$ python3 -q
>>> import numpy as np
>>> np.set_printoptions(precision=2, suppress=True, linewidth=140)
>>> rd = lambda a: np.round(a, 2) + 0
>>> W0 = np.load("out7.npy")
>>> W0
array([[ 0,  0,  0,  0,  0],
       [ 0,  0,  0,  0,  0],
       [ 0,  0,  0,  0,  0],
       [ 0,  0,  0, -2,  0],
       [ 0,  0,  0,  0,  1]])
>>> # triangular
>>> rd(np.linalg.pinv(W0))
array([[ 0. ,  0. ,  0. ,  0. ,  0. ],
       [ 0. ,  0. ,  0. ,  0. ,  0. ],
       [ 0. ,  0. ,  0. ,  0. ,  0. ],
       [ 0. ,  0. ,  0. , -0.5,  0. ],
       [ 0. ,  0. ,  0. ,  0. ,  1. ]])
>>> rd(np.linalg.svd(W0, compute_uv=False))
array([2., 1., 0., 0., 0.])
>>> rd(np.linalg.norm(W0, axis=0))
array([0., 0., 0., 2., 1.])
>>> left, sigma, Vt = np.linalg.svd(W0)
>>> sigma
array([2., 1., 0., 0., 0.])
>>> B = left[:, :2] @ np.diag(sigma[:2]) @ Vt[:2]
>>> np.linalg.matrix_rank(W0, rtol=0.05)
np.int64(2)
>>> rd(W0 @ np.linalg.pinv(W0) @ W0)
array([[ 0.,  0.,  0.,  0.,  0.],
       [ 0.,  0.,  0.,  0.,  0.],
       [ 0.,  0.,  0.,  0.,  0.],
       [ 0.,  0.,  0., -2.,  0.],
       [ 0.,  0.,  0.,  0.,  1.]])
>>> rd(np.trace(np.linalg.pinv(W0) @ W0))
np.float64(2.0)
>>> np.unique(W0.round(6), axis=0).shape
(3, 5)
>>> np.abs(np.diag(np.linalg.qr(W0)[1])) > 1e-9
array([False, False, False,  True,  True])
>>> (W0 != 0).astype(int)
array([[0, 0, 0, 0, 0],
       [0, 0, 0, 0, 0],
       [0, 0, 0, 0, 0],
       [0, 0, 0, 1, 0],
       [0, 0, 0, 0, 1]])
>>> np.flatnonzero(np.linalg.matrix_power((W0 != 0) + (W0.T != 0) + np.eye(5), 5)[3])
array([3])
>>> rd(np.linalg.det(W0))
np.float64(0.0)
>>> rd(np.sort(np.linalg.eigvals(W0).real))
array([-2.,  0.,  0.,  0.,  1.])
>>> np.linalg.cond(W0) > 100
np.True_
>>> np.linalg.matrix_rank(W0, rtol=0.1)
np.int64(2)
>>> F = np.array([[0.0, 0.0, 2.0], [0.0, 0.0, -1.0], [2.0, -1.0, 0.0]])
>>> np.abs(np.diag(np.linalg.qr(F)[1])) > 1e-9
array([ True, False,  True])
>>> np.linalg.lstsq(F[:-1].T, F[-1])[2]
np.int32(1)
>>> rd(F @ np.linalg.pinv(F) @ F)
array([[ 0.,  0.,  2.],
       [ 0.,  0., -1.],
       [ 2., -1.,  0.]])
>>> np.unique(F.round(6), axis=0).shape
(3, 3)
>>> rank = np.linalg.matrix_rank(F)
>>> rank
np.int64(2)
>>> null = np.linalg.svd(F)[2][rank:].T
>>> [int(np.linalg.matrix_rank(F[:, :j + 1])) for j in range(3)]
[1, 1, 2]
>>> rd(null @ null.T)
array([[0.2, 0.4, 0. ],
       [0.4, 0.8, 0. ],
       [0. , 0. , 0. ]])
>>> np.allclose(F @ null, 0)
True
>>> null[:, 0] / null[np.abs(null[:, 0]).round(6).argmax(), 0]
array([0.5, 1. , 0. ])
>>> feats = np.load("m.npy")
>>> rd(feats)
array([[ 0.2 , -0.2 , -0.07,  0.34],
       [-0.2 ,  0.2 ,  0.07, -0.34],
       [-0.07,  0.07,  0.02, -0.11],
       [ 0.34, -0.34, -0.11,  0.57]])
>>> rd(np.linalg.norm(feats, 2) / np.linalg.norm(feats))
np.float64(1.0)
>>> np.linalg.cond(feats) > 100
np.True_
>>> np.unique(feats.round(6), axis=0).shape
(4, 4)
>>> np.linalg.lstsq(feats[:-1].T, feats[-1])[2]
np.int32(1)
>>> np.allclose(feats[:-1].T @ np.linalg.lstsq(feats[:-1].T, feats[-1])[0], feats[-1])
True
>>> X = np.loadtxt("a.csv", delimiter=",")
>>> rd(X)
array([[ 0.19, -0.23,  0.02,  0.05, -0.21, -0.07,  0.22,  0.03],
       [-0.23,  0.89,  0.05, -0.09, -0.01,  0.09,  0.09,  0.14],
       [ 0.02,  0.05,  0.54,  0.45,  0.02,  0.2 ,  0.05, -0.02],
       [ 0.05, -0.09,  0.45,  0.48,  0.05, -0.02, -0.03,  0.18],
       [-0.21, -0.01,  0.02,  0.05,  0.38,  0.01, -0.43, -0.01],
       [-0.07,  0.09,  0.2 , -0.02,  0.01,  0.44,  0.04, -0.44],
       [ 0.22,  0.09,  0.05, -0.03, -0.43,  0.04,  0.51, -0.01],
       [ 0.03,  0.14, -0.02,  0.18, -0.01, -0.44, -0.01,  0.57]])
>>> left, sigma, Vt = np.linalg.svd(X)
>>> np.argmax(sigma[:-1] / (sigma[1:] + 1e-6)) + 1
np.int64(4)
>>> B = left[:, :4] @ np.diag(sigma[:4]) @ Vt[:4]
>>> rd(np.linalg.norm(X - B, 2)), rd(sigma[4])
(np.float64(0.0), np.float64(0.0))
>>> rd(B)
array([[ 0.19, -0.23,  0.02,  0.05, -0.21, -0.07,  0.22,  0.03],
       [-0.23,  0.89,  0.05, -0.09, -0.01,  0.09,  0.09,  0.14],
       [ 0.02,  0.05,  0.54,  0.45,  0.02,  0.2 ,  0.05, -0.02],
       [ 0.05, -0.09,  0.45,  0.48,  0.05, -0.02, -0.03,  0.18],
       [-0.21, -0.01,  0.02,  0.05,  0.38,  0.01, -0.43, -0.01],
       [-0.07,  0.09,  0.2 , -0.02,  0.01,  0.44,  0.04, -0.44],
       [ 0.22,  0.09,  0.05, -0.03, -0.43,  0.04,  0.51, -0.01],
       [ 0.03,  0.14, -0.02,  0.18, -0.01, -0.44, -0.01,  0.57]])
>>> M = np.load("case10.npy")
>>> M
array([[ 1,  2,  1],
       [ 5,  4,  2],
       [ 2, 10,  5]])
>>> rank = np.linalg.matrix_rank(M)
>>> rank
np.int64(2)
>>> null = np.linalg.svd(M)[2][rank:].T
>>> rd(null @ null.T)
array([[ 0. ,  0. ,  0. ],
       [ 0. ,  0.2, -0.4],
       [ 0. , -0.4,  0.8]])
>>> [int(np.linalg.matrix_rank(M[:, :j + 1])) for j in range(3)]
[1, 2, 2]
>>> [int(np.linalg.matrix_rank(M[:i])) for i in range(1, len(M) + 1)]
[1, 2, 2]
>>> M @ null
array([[0.],
       [0.],
       [0.]])
>>> np.linalg.matrix_rank(M.T @ M), np.linalg.matrix_rank(M @ M.T)
(np.int64(2), np.int64(2))
>>> J = np.load("w.npy")
>>> J
array([[ 0,  2,  0,  2],
       [-1,  2, -1, -1],
       [-1,  0, -2,  0],
       [ 2,  2,  0, -2]])
>>> w, vecs = np.linalg.eigh(W0)
>>> vecs @ np.diag(w) @ vecs.T
array([[ 0.,  0.,  0.,  0.,  0.],
       [ 0.,  0.,  0.,  0.,  0.],
       [ 0.,  0.,  0.,  0.,  0.],
       [ 0.,  0.,  0., -2.,  0.],
       [ 0.,  0.,  0.,  0.,  1.]])
>>> np.unique(w.round(6) + 0, return_counts=True)[1]
array([1, 3, 1])
